$ python3 -q
>>> import numpy as np
>>> np.set_printoptions(precision=2, suppress=True, linewidth=120)
>>> tidy = lambda a: np.round(a, 2) + 0
>>> E, _ = np.linalg.qr(np.array([[-2.4, -0.8, 0.4, -1.3, -1.8, 0.6, -0.2, -0.5, 1.1],
...     [-0.1, 0.8, -0.7, 0.5, -0.3, 0.3, 1.7, 0.4, 1.1],
...     [1.4, 0.0, -0.1, 0.9, 0.5, 0.0, -1.1, 0.3, -0.6],
...     [-1.1, 1.3, 0.0, 0.4, -1.1, -1.1, 1.7, -0.8, -0.3],
...     [-0.6, 0.8, -1.4, -0.4, -1.2, -0.2, -0.9, 0.8, -0.1],
...     [1.7, 0.5, -0.7, 0.0, -0.5, -2.7, 0.3, -0.2, -0.4],
...     [-0.3, 1.1, 1.8, -0.1, 0.2, 1.3, 2.7, 0.5, 1.6],
...     [0.2, 1.1, -1.1, 1.0, -0.4, 0.2, 0.8, -0.7, 1.1],
...     [1.2, 0.9, -0.8, 0.7, 1.0, -1.1, 1.9, 0.1, 0.1]]))
>>> tidy(E)
array([[-0.65,  0.19,  0.11,  0.17, -0.31,  0.01,  0.4 , -0.02,  0.5 ],
       [-0.03, -0.31,  0.19, -0.16,  0.01,  0.23,  0.58,  0.58, -0.34],
       [ 0.38,  0.07, -0.06, -0.35, -0.45,  0.27, -0.22,  0.38,  0.51],
       [-0.3 , -0.55, -0.06, -0.22, -0.3 , -0.61, -0.27,  0.15, -0.03],
       [-0.16, -0.33,  0.49,  0.45,  0.12,  0.36, -0.48,  0.18,  0.12],
       [ 0.46, -0.11,  0.09,  0.6 , -0.55, -0.2 ,  0.22, -0.09, -0.11],
       [-0.08, -0.43, -0.78,  0.25,  0.04,  0.35,  0.06, -0.05,  0.11],
       [ 0.05, -0.41,  0.29, -0.38, -0.19,  0.31,  0.15, -0.67,  0.03],
       [ 0.32, -0.29,  0.12,  0.04,  0.52, -0.33,  0.29,  0.02,  0.58]])
>>> x = np.array([3, 2, -4, -4, -4, -5, 4, -3, 0])
>>> 9 - np.linalg.matrix_rank(E - np.eye(9), tol=1e-8)
np.int64(1)
>>> tidy(np.linalg.det(E))
np.float64(1.0)
>>> A2 = np.linalg.inv(E)
>>> np.allclose(A2, E.T)
True
>>> tidy(E @ A2)
array([[1., 0., 0., 0., 0., 0., 0., 0., 0.],
       [0., 1., 0., 0., 0., 0., 0., 0., 0.],
       [0., 0., 1., 0., 0., 0., 0., 0., 0.],
       [0., 0., 0., 1., 0., 0., 0., 0., 0.],
       [0., 0., 0., 0., 1., 0., 0., 0., 0.],
       [0., 0., 0., 0., 0., 1., 0., 0., 0.],
       [0., 0., 0., 0., 0., 0., 1., 0., 0.],
       [0., 0., 0., 0., 0., 0., 0., 1., 0.],
       [0., 0., 0., 0., 0., 0., 0., 0., 1.]])
>>> (np.abs(A2) > 1e-9).astype(int)
array([[1, 1, 1, 1, 1, 1, 1, 1, 1],
       [1, 1, 1, 1, 1, 1, 1, 1, 1],
       [1, 1, 1, 1, 1, 1, 1, 1, 1],
       [1, 1, 1, 1, 1, 1, 1, 1, 1],
       [1, 1, 1, 1, 1, 1, 1, 1, 1],
       [1, 1, 1, 1, 1, 1, 1, 1, 1],
       [1, 1, 1, 1, 1, 1, 1, 1, 1],
       [1, 1, 1, 1, 1, 1, 1, 1, 1],
       [1, 1, 1, 1, 1, 1, 1, 1, 1]])
>>> tidy(np.linalg.cond(E))
np.float64(1.0)
>>> cov = E.T @ E
>>> np.linalg.matrix_rank(cov)
np.int64(9)
>>> tidy(np.linalg.svd(E, compute_uv=False) ** 2)
array([1., 1., 1., 1., 1., 1., 1., 1., 1.])
>>> tidy(np.linalg.eigvalsh(cov)[::-1])
array([1., 1., 1., 1., 1., 1., 1., 1., 1.])
>>> X = np.load("test17.npy")
>>> X
array([[ 1., -1.,  0.],
       [-1.,  3., -1.],
       [ 0., -1.,  0.]])
>>> tidy(np.linalg.det(X[::-1]))
np.float64(1.0)
>>> tidy(np.linalg.eigvals(X))
array([ 3.65,  0.73, -0.38])
>>> np.kron(np.eye(2, dtype=int), X)
array([[ 1., -1.,  0.,  0., -0.,  0.],
       [-1.,  3., -1., -0.,  0., -0.],
       [ 0., -1.,  0.,  0., -0.,  0.],
       [ 0., -0.,  0.,  1., -1.,  0.],
       [-0.,  0., -0., -1.,  3., -1.],
       [ 0., -0.,  0.,  0., -1.,  0.]])
>>> tidy(np.linalg.det(X.T))
np.float64(-1.0)
>>> A2 = X[0, 0] * X[1:] - np.outer(X[1:, 0], X[0])
>>> A2
array([[ 0.,  2., -1.],
       [ 0., -1.,  0.]])
>>> np.flatnonzero(~A2.round(6).any(axis=1))
array([], dtype=int64)
>>> np.linalg.matrix_rank(A2), np.linalg.matrix_rank(X)
(np.int64(2), np.int64(3))
>>> X[:, 0] / X[0, 0]
array([ 1., -1.,  0.])
>>> evals, V = np.linalg.eigh(X)
>>> tidy(evals)
array([-0.38,  0.73,  3.65])
>>> tidy(np.linalg.eigvalsh(X + -3 * np.eye(3)))
array([-3.38, -2.27,  0.65])
>>> tidy(V @ np.diag(evals) @ V.T)
array([[ 1., -1.,  0.],
       [-1.,  3., -1.],
       [ 0., -1.,  0.]])
>>> (evals > 1e-8).sum(), (evals < -1e-8).sum()
(np.int64(2), np.int64(1))
>>> tidy(np.linalg.eigvalsh(X @ X))
array([ 0.14,  0.53, 13.33])
>>> tidy(V.T @ X @ V)
array([[-0.38,  0.  ,  0.  ],
       [ 0.  ,  0.73,  0.  ],
       [ 0.  ,  0.  ,  3.65]])
>>> rng = np.random.default_rng(2887)
>>> z = rng.permutation(3)
>>> A2 = X[:, z] * rng.choice([-1, 1], 3)
>>> A2
array([[-0.,  1., -1.],
       [ 1., -3.,  1.],
       [-0.,  1., -0.]])
>>> Uu, _, vt = np.linalg.svd(X.T @ A2)
>>> tidy(Uu @ vt)
array([[ 0.,  0., -1.],
       [ 0., -1.,  0.],
       [-1.,  0.,  0.]])
>>> tidy(np.linalg.lstsq(X, A2)[0])
array([[ 0.,  0., -1.],
       [ 0., -1.,  0.],
       [-1.,  0.,  0.]])
>>> evals, V = np.linalg.eig(X)
>>> tidy(np.sort(np.linalg.eigvals(np.linalg.inv(X))))
array([-2.65,  0.27,  1.38])
>>> tidy(np.sort(np.linalg.eigvals(X @ X)))
array([ 0.14,  0.53, 13.33])
>>> tidy(X @ V[:, 0] - evals[0] * V[:, 0])
array([0., 0., 0.])
>>> A2 = np.array([[2, 2, -2],
...     [2, 0, 1],
...     [-3, 0, 1],
...     [3, 1, -1],
...     [2, 1, 1],
...     [2, 0, 0],
...     [-2, 3, -1]])
>>> A = A2.T @ A2
>>> A
array([[38,  3, -4],
       [ 3, 15, -7],
       [-4, -7,  9]])
>>> low = np.linalg.cholesky(A)
>>> tidy(low @ low.T)
array([[38.,  3., -4.],
       [ 3., 15., -7.],
       [-4., -7.,  9.]])
>>> tidy(low)
array([[ 6.16,  0.  ,  0.  ],
       [ 0.49,  3.84,  0.  ],
       [-0.65, -1.74,  2.36]])
>>> tidy(A / np.sqrt(np.outer(np.diag(A), np.diag(A))))
array([[ 1.  ,  0.13, -0.22],
       [ 0.13,  1.  , -0.6 ],
       [-0.22, -0.6 ,  1.  ]])
